$ ipython --no-banner

In [1]: import numpy as np

In [2]: import numpy.linalg as la

In [3]: np.set_printoptions(precision=2, suppress=True, linewidth=200, sign=" ")

In [4]: rd = lambda a: np.round(a, 2) + 0

In [5]: sv = 3 * 0.2 ** np.arange(4)

In [6]: Q, _ = la.qr(np.array([[0.0, -1.4, 0.7, -0.7],
   ...:     [-1.3, 0.0, 1.3, -0.1],
   ...:     [0.7, -0.8, -0.2, -0.1],
   ...:     [-0.3, -0.1, -1.9, -1.0]]))

In [7]: rng = np.random.default_rng(29)

In [8]: A = rng.normal(size=(26, 4)) * sv @ Q

In [9]: print(rd(A))
[[ 0.03  1.05 -0.09 -0.53]
 [-0.13 -0.15 -0.01  0.11]
 [-0.32 -1.42  0.08  0.97]
 [-1.16  4.71 -0.68 -1.72]
 [-0.32  2.06 -0.27 -0.92]
 [ 0.31 -2.08  0.27  0.42]
 [-1.03 -0.08 -0.29  0.91]
 [ 0.24 -7.36  0.72  3.62]
 [-0.24  5.5  -0.61 -2.59]
 [ 0.15  2.56 -0.22 -1.51]
 [-0.23  1.32 -0.21 -0.21]
 [-0.27 -3.1   0.26  1.71]
 [ 0.4   0.5   0.04 -0.42]
 [ 0.35 -2.97  0.31  1.4 ]
 [ 0.49 -4.87  0.55  2.1 ]
 [-0.72 -2.25  0.07  1.41]
 [-0.07 -0.55 -0.01  0.25]
 [-0.1  -1.44  0.11  0.69]
 [-0.9   4.63 -0.68 -1.74]
 [ 0.26  0.61  0.04 -0.66]
 [ 0.42 -3.72  0.42  1.57]
 [ 0.17  5.57 -0.49 -2.71]
 [-0.27  0.54 -0.06 -0.2 ]
 [ 1.06 -0.48  0.31 -0.55]
 [-0.13 -1.11  0.11  0.56]
 [ 0.07 -1.2   0.1   0.75]]

In [10]: Q, R = la.qr(A)

In [11]: print(rd(np.abs(np.diag(R))))
[  2.52  14.53   0.15   0.65]

In [12]: print(Q.shape, R.shape)
(26, 4) (4, 4)

In [13]: print(rd(Q.T @ Q))
[[ 1.  0.  0.  0.]
 [ 0.  1.  0.  0.]
 [ 0.  0.  1.  0.]
 [ 0.  0.  0.  1.]]

In [14]: print(rd(np.trace(Q @ Q.T)))
4.0

In [15]: Ac = A - A.mean(axis=0)

In [16]: vecs = la.svd(Ac)[2][:1]

In [17]: Y = Ac - Ac @ vecs.T @ vecs

In [18]: print(rd(la.norm(Y) / la.norm(Ac)))
0.16

In [19]: print(la.norm(Y, axis=1).round(6).argmax())
23

In [20]: Y = np.array([[1, -3, -3, -3, 2],
    ...:     [1, 0, -3, -1, 3],
    ...:     [2, -2, 1, -1, -1],
    ...:     [-1, 1, 0, -2, -2],
    ...:     [-2, 2, 3, -2, 1]])

In [21]: arr = Y - Y.T

In [22]: print(arr)
[[ 0 -4 -5 -2  4]
 [ 4  0 -1 -2  1]
 [ 5  1  0 -1 -4]
 [ 2  2  1  0  0]
 [-4 -1  4  0  0]]

In [23]: Y = np.array([[3, 3], [3, 2]])

In [24]: W2 = np.kron(Y, arr)

In [25]: print(W2)
[[  0 -12 -15  -6  12   0 -12 -15  -6  12]
 [ 12   0  -3  -6   3  12   0  -3  -6   3]
 [ 15   3   0  -3 -12  15   3   0  -3 -12]
 [  6   6   3   0   0   6   6   3   0   0]
 [-12  -3  12   0   0 -12  -3  12   0   0]
 [  0 -12 -15  -6  12   0  -8 -10  -4   8]
 [ 12   0  -3  -6   3   8   0  -2  -4   2]
 [ 15   3   0  -3 -12  10   2   0  -2  -8]
 [  6   6   3   0   0   4   4   2   0   0]
 [-12  -3  12   0   0  -8  -2   8   0   0]]

In [26]: print(W2.shape)
(10, 10)

In [27]: print(la.matrix_rank(W2))
8
